% python3 -q
>>> import numpy as np
>>> np.set_printoptions(precision=3, suppress=True, linewidth=160, floatmode="fixed")
>>> m1 = np.load("out13.npy")
>>> m1
array([[ 1.572,  1.760,  0.749],
       [ 1.298, -1.474,  1.533],
       [-0.553, -4.042, -1.129],
       [ 0.605, -3.275,  4.830],
       [ 1.574,  8.851,  2.697],
       [-2.288, -1.867, -1.585],
       [-2.877,  3.590, -1.921],
       [-1.825, -4.501, -2.920],
       [ 1.965,  9.705,  3.775],
       [-1.055, -6.894,  1.073],
       [-5.405, -0.420, -5.922],
       [ 0.842, -2.658,  3.181],
       [ 1.658, -1.333,  1.660],
       [ 1.605,  1.964, -0.369],
       [-2.611,  0.496, -2.442],
       [-2.206, -1.182, -4.029],
       [-2.448,  2.032, -1.138]])
>>> other = np.c_[m1[:, :1] @ np.array([[0]]), np.array([3, -2, -3, 3, 0, -2, -2, -3, -3, 0, 2, 3, -2, 1, -3, 1, -2])]
>>> other
array([[ 0.000,  3.000],
       [ 0.000, -2.000],
       [ 0.000, -3.000],
       [ 0.000,  3.000],
       [ 0.000,  0.000],
       [ 0.000, -2.000],
       [ 0.000, -2.000],
       [ 0.000, -3.000],
       [ 0.000, -3.000],
       [ 0.000,  0.000],
       [ 0.000,  2.000],
       [ 0.000,  3.000],
       [ 0.000, -2.000],
       [ 0.000,  1.000],
       [ 0.000, -3.000],
       [ 0.000,  1.000],
       [ 0.000, -2.000]])
>>> np.linalg.norm(other - m1 @ np.linalg.lstsq(m1, other)[0], axis=0)
array([0.000, 9.104])
>>> ang = np.radians(135)
>>> Rm = np.eye(3)
>>> Rm[0, 0] = Rm[1, 1] = np.cos(ang)
>>> Rm[0, 1], Rm[1, 0] = -np.sin(ang), np.sin(ang)
>>> Rm
array([[-0.707, -0.707,  0.000],
       [ 0.707, -0.707,  0.000],
       [ 0.000,  0.000,  1.000]])
>>> other = m1 @ Rm.T
>>> np.round(np.linalg.det(Rm), 3), round(float(np.trace(Rm)), 3)
(np.float64(1.0), -0.414)
>>> print(np.allclose(np.linalg.norm(m1, axis=1), np.linalg.norm(other, axis=1)))
True
>>> np.abs(other - m1).max(axis=0)
array([10.217, 15.178,  0.000])
>>> Ac = m1 - m1.mean(axis=0)
>>> V = np.linalg.svd(Ac)[2][:2]
>>> other = Ac - Ac @ V.T @ V
>>> (Ac @ V.T).std(axis=0)
array([4.426, 3.177])
>>> np.round(np.cov(Ac @ V.T, rowvar=False), 3) + 0
array([[20.817,  0.000],
       [ 0.000, 10.726]])
>>> Z = m1[[2, 6]].astype(float)
>>> for _ in range(5):
...     idx = np.linalg.norm(m1[:, None] - Z, axis=-1).argmin(axis=1)
...     Z = np.array([m1[idx == j].mean(axis=0) for j in range(2)])
... 
>>> idx
array([1, 0, 0, 0, 1, 0, 1, 0, 1, 0, 1, 0, 0, 1, 1, 0, 1])
>>> np.bincount(idx)
array([9, 8])
>>> print(np.abs(Z[1] - Z[0]).argmax())
1
>>> W0 = np.load("dump.npy")
>>> W0
array([[ 3,  4,  5,  6],
       [ 7,  8,  9, 10],
       [11, 12, 13, 14],
       [15, 16, 17, 18]])
>>> Uu, sig, VT = np.linalg.svd(W0)
>>> V = VT[:(sig > 1e-8).sum()]
>>> rng = np.random.default_rng(58)
>>> x0 = W0[1] + -2 * W0[3] + rng.integers(2) * np.eye(4)[1]
>>> x0
array([-23.000, -23.000, -25.000, -26.000])
>>> round(float(np.linalg.norm(x0 - V.T @ V @ x0)), 3)
0.837
>>> V.T @ V
array([[ 0.700,  0.400,  0.100, -0.200],
       [ 0.400,  0.300,  0.200,  0.100],
       [ 0.100,  0.200,  0.300,  0.400],
       [-0.200,  0.100,  0.400,  0.700]])
>>> np.allclose(V.T @ V @ x0, x0)
False
>>> print(np.round(np.linalg.norm(W0, "nuc"), 3))
47.582
>>> print(np.linalg.norm(W0, axis=1))
[ 9.274 17.146 25.100 33.076]
>>> round(np.linalg.norm(W0, 2), 3)
np.float64(45.836)
>>> other = np.array([[1, -2, -1], [1, 2, 0], [-1, 2, 2], [2, -1, 2]])
>>> np.linalg.matrix_rank(np.vstack([W0, other.T]))
np.int64(4)
>>> print(np.vstack([W0, other.T]).shape)
(7, 4)
>>> W0 @ other
array([[14,  6, 19],
       [26, 10, 31],
       [38, 14, 43],
       [50, 18, 55]])
>>> np.linalg.matrix_rank(W0 @ other)
np.int64(2)
>>> np.einsum("ij,ij->i", W0, W0)
array([  86,  294,  630, 1094])
>>> np.einsum("ij->j", W0)
array([36, 40, 44, 48])
>>> np.linalg.matrix_rank(W0, rtol=0.1)
np.int64(1)
>>> mat = np.load("block4.npy")
>>> print(mat)
[[ 1  3  0  0  0  0]
 [ 3  3  0  0  0  0]
 [ 3 -1  0  0  0  0]
 [ 0  0  1  3  0  0]
 [ 0  0  3  3  0  0]
 [ 0  0  3 -1  0  0]
 [ 0  0  0  0  1  3]
 [ 0  0  0  0  3  3]
 [ 0  0  0  0  3 -1]]
>>> other = np.c_[mat[:, :3] @ np.array([[2, 4, 4], [1, 2, 2], [1, 4, 5]]), np.array([-5, -3, -2, -5, 0, 1, 3, -3, -5])]
>>> other
array([[ 5, 10, 10, -5],
       [ 9, 18, 18, -3],
       [ 5, 10, 10, -2],
       [ 1,  4,  5, -5],
       [ 3, 12, 15,  0],
       [ 3, 12, 15,  1],
       [ 0,  0,  0,  3],
       [ 0,  0,  0, -3],
       [ 0,  0,  0, -5]])
>>> np.round(np.linalg.lstsq(mat, other[:, 0])[0], 3) + 0
array([2.000, 1.000, 1.000, 0.000, 0.000, 0.000])
>>> np.linalg.matrix_rank(other)
np.int64(3)
